$ ipython --no-banner

In [1]: import numpy as np

In [2]: import numpy.linalg as la

In [3]: np.set_printoptions(precision=2, suppress=True, linewidth=160, legacy="1.25")

In [4]: def rd(a):
   ...:     return np.round(a, 2) + 0
   ...: 

In [5]: data = np.load("a.npy")

In [6]: data
Out[6]: 
array([[-2.,  1.,  1.,  1.,  1.],
       [ 1., -2.,  1.,  1.,  1.],
       [ 1.,  1., -2.,  1.,  1.],
       [ 1.,  1.,  1., -2.,  1.],
       [ 1.,  1.,  1.,  1., -2.]])

In [7]: try:
   ...:     la.cholesky(data)
   ...: except la.LinAlgError as e:
   ...:     print("failed:", e)
   ...: 
failed: Matrix is not positive definite

In [8]: rd(la.eigvalsh(data).min())
Out[8]: -3.0

In [9]: rd(la.svd(data, compute_uv=False))
Out[9]: array([3., 3., 3., 3., 2.])

In [10]: np.abs(data).max()
Out[10]: 2.0

In [11]: print(data - data[0])
[[ 0.  0.  0.  0.  0.]
 [ 3. -3.  0.  0.  0.]
 [ 3.  0. -3.  0.  0.]
 [ 3.  0.  0. -3.  0.]
 [ 3.  0.  0.  0. -3.]]

In [12]: data.shape
Out[12]: (5, 5)

In [13]: la.matrix_rank(data)
Out[13]: 5

In [14]: data[5]
---------------------------------------------------------------------------
IndexError                                Traceback (most recent call last)
Cell In[14], line 1
----> 1 data[5]

IndexError: index 5 is out of bounds for axis 0 with size 5

In [15]: print(rd(la.norm(data)))
6.32

In [16]: (data + data.T) / 2
Out[16]: 
array([[-2.,  1.,  1.,  1.,  1.],
       [ 1., -2.,  1.,  1.,  1.],
       [ 1.,  1., -2.,  1.,  1.],
       [ 1.,  1.,  1., -2.,  1.],
       [ 1.,  1.,  1.,  1., -2.]])

In [17]: np.trace(data)
Out[17]: -10.0

In [18]: ang = np.radians(45)

In [19]: r_ = np.eye(5)

In [20]: r_[0, 0] = r_[4, 4] = np.cos(ang)

In [21]: r_[0, 4], r_[4, 0] = -np.sin(ang), np.sin(ang)

In [22]: rd(r_)
Out[22]: 
array([[ 0.71,  0.  ,  0.  ,  0.  , -0.71],
       [ 0.  ,  1.  ,  0.  ,  0.  ,  0.  ],
       [ 0.  ,  0.  ,  1.  ,  0.  ,  0.  ],
       [ 0.  ,  0.  ,  0.  ,  1.  ,  0.  ],
       [ 0.71,  0.  ,  0.  ,  0.  ,  0.71]])

In [23]: Y = data @ r_.T

In [24]: print(np.allclose(la.norm(data, axis=1), la.norm(Y, axis=1)))
True

In [25]: rd(la.det(r_)), rd(np.trace(r_))
Out[25]: (1.0, 4.41)

In [26]: np.allclose(data @ data.T, Y @ Y.T)
Out[26]: True

In [27]: rd(np.abs(Y - data).max(axis=0))
Out[27]: array([1.12, 0.  , 0.  , 0.  , 1.71])

In [28]: x0 = np.array([5, 4, 4, 3, -4])

In [29]: rd(np.abs(la.eigvals(r_)))
Out[29]: array([1., 1., 1., 1., 1.])

In [30]: 5 - la.matrix_rank(r_ - np.eye(5), tol=1e-8)
Out[30]: 3

In [31]: print([p for p in range(1, 25) if np.allclose(la.matrix_power(r_, p), np.eye(5))])
[8, 16, 24]

In [32]: rd(la.norm(x0)), rd(la.norm(r_ @ x0))
Out[32]: (9.06, 9.06)

In [33]: C = np.array([[-2, -3, -3, 2], [2, 1, 2, -3], [1, 3, 2, 1], [-3, -1, -2, 2]])

In [34]: rng = np.random.default_rng(853)

In [35]: E = (rng.random((17, 4)) < 0.25) @ C

In [36]: E
Out[36]: 
array([[-3, -1, -2,  2],
       [-2, -3, -3,  2],
       [ 3,  4,  4, -2],
       [-5, -4, -5,  4],
       [-2, -3, -3,  2],
       [ 0,  3,  2,  0],
       [ 0, -2, -1, -1],
       [ 0,  0,  0,  0],
       [ 0,  0,  0,  0],
       [-5, -4, -5,  4],
       [ 2,  1,  2, -3],
       [-3, -1, -2,  2],
       [ 0,  0,  0,  0],
       [ 0,  0,  0,  0],
       [-2,  2,  0,  3],
       [-2, -3, -3,  2],
       [-3, -1, -2,  2]])

In [37]: D = la.norm(E[:, None] - E[None], axis=-1)

In [38]: D.shape
Out[38]: (17, 17)

In [39]: rd(D[:5, :5])
Out[39]: 
array([[ 0.  ,  2.45, 10.63,  5.1 ,  2.45],
       [ 2.45,  0.  , 11.79,  4.24,  0.  ],
       [10.63, 11.79,  0.  , 15.65, 11.79],
       [ 5.1 ,  4.24, 15.65,  0.  ,  4.24],
       [ 2.45,  0.  , 11.79,  4.24,  0.  ]])

In [40]: rd(D[1])
Out[40]: array([ 2.45,  0.  , 11.79,  4.24,  0.  ,  8.31,  4.24,  5.1 ,  5.1 ,  4.24,  9.06,  2.45,  5.1 ,  5.1 ,  5.92,  0.  ,  2.45])

In [41]: print(np.unravel_index(D.round(6).argmax(), D.shape))
(2, 3)

In [42]: (D + 1e9 * np.eye(17)).round(6).argmin(axis=1)
Out[42]: array([11,  4, 10,  9,  1,  7,  7,  8,  7,  3,  2,  0,  7,  7,  0,  1,  0])

In [43]: np.flatnonzero(D[1] < D.mean() / 2)
Out[43]: array([ 0,  1,  4, 11, 15, 16])

In [44]: print(rd(la.norm(E, axis=1)))
[4.24 5.1  6.71 9.06 5.1  3.61 2.45 0.   0.   9.06 4.24 4.24 0.   0.   4.12 5.1  4.24]

In [45]: C = E[[13, 9]].astype(float)

In [46]: for _ in range(4):
    ...:     lab = la.norm(E[:, None] - C, axis=-1).argmin(axis=1)
    ...:     C = np.array([E[lab == j].mean(axis=0) for j in range(2)])
    ...: 

In [47]: lab
Out[47]: array([1, 1, 0, 1, 1, 0, 0, 0, 0, 1, 0, 1, 0, 0, 0, 1, 1])

In [48]: np.bincount(lab)
Out[48]: array([9, 8])

In [49]: np.abs(C[1] - C[0]).argmax()
Out[49]: 2

In [50]: Y = np.array([[0, 0, 2], [1, 2, 2], [1, -2, 0], [2, 1, -1]])

In [51]: la.matrix_rank(E @ Y)
Out[51]: 3

In [52]: np.einsum("ik,kj->ij", E, Y)
Out[52]: 
array([[  1,   4, -10],
       [ -2,   2, -12],
       [  4,  -2,  16],
       [ -1,   6, -22],
       [ -2,   2, -12],
       [  5,   2,   6],
       [ -5,  -3,  -3],
       [  0,   0,   0],
       [  0,   0,   0],
       [ -1,   6, -22],
       [ -3,  -5,   9],
       [  1,   4, -10],
       [  0,   0,   0],
       [  0,   0,   0],
       [  8,   7,  -3],
       [ -2,   2, -12],
       [  1,   4, -10]])

In [53]: la.matrix_rank(np.vstack([E, Y.T]))
Out[53]: 4

In [54]: np.einsum("ik,kj->ji", E, Y)
Out[54]: 
array([[  1,  -2,   4,  -1,  -2,   5,  -5,   0,   0,  -1,  -3,   1,   0,   0,   8,  -2,   1],
       [  4,   2,  -2,   6,   2,   2,  -3,   0,   0,   6,  -5,   4,   0,   0,   7,   2,   4],
       [-10, -12,  16, -22, -12,   6,  -3,   0,   0, -22,   9, -10,   0,   0,  -3, -12, -10]])

In [55]: np.vstack([E, Y.T]).shape
Out[55]: (20, 4)

In [56]: Y @ E
---------------------------------------------------------------------------
ValueError                                Traceback (most recent call last)
Cell In[56], line 1
----> 1 Y @ E

ValueError: matmul: Input operand 1 has a mismatch in its core dimension 0, with gufunc signature (n?,k),(k,m?)->(n?,m?) (size 17 is different from 3)

In [57]: M = np.loadtxt("sample11.csv", delimiter=",")

In [58]: print(M)
[[ 1.  1. -1.]
 [-1. -2. -2.]
 [-2.  1.  0.]
 [ 3.  5.  3.]]

In [59]: M @ M
---------------------------------------------------------------------------
ValueError                                Traceback (most recent call last)
Cell In[59], line 1
----> 1 M @ M

ValueError: matmul: Input operand 1 has a mismatch in its core dimension 0, with gufunc signature (n?,k),(k,m?)->(n?,m?) (size 4 is different from 3)

In [60]: G = M.T @ M

In [61]: print(rd(la.svd(M, compute_uv=False) ** 2))
[52.02  5.39  2.59]

In [62]: print(np.diag(G))
[15. 31. 14.]

In [63]: print(np.allclose(G, G.T))
True

In [64]: print(np.trace(G), (M ** 2).sum())
60.0 60.0
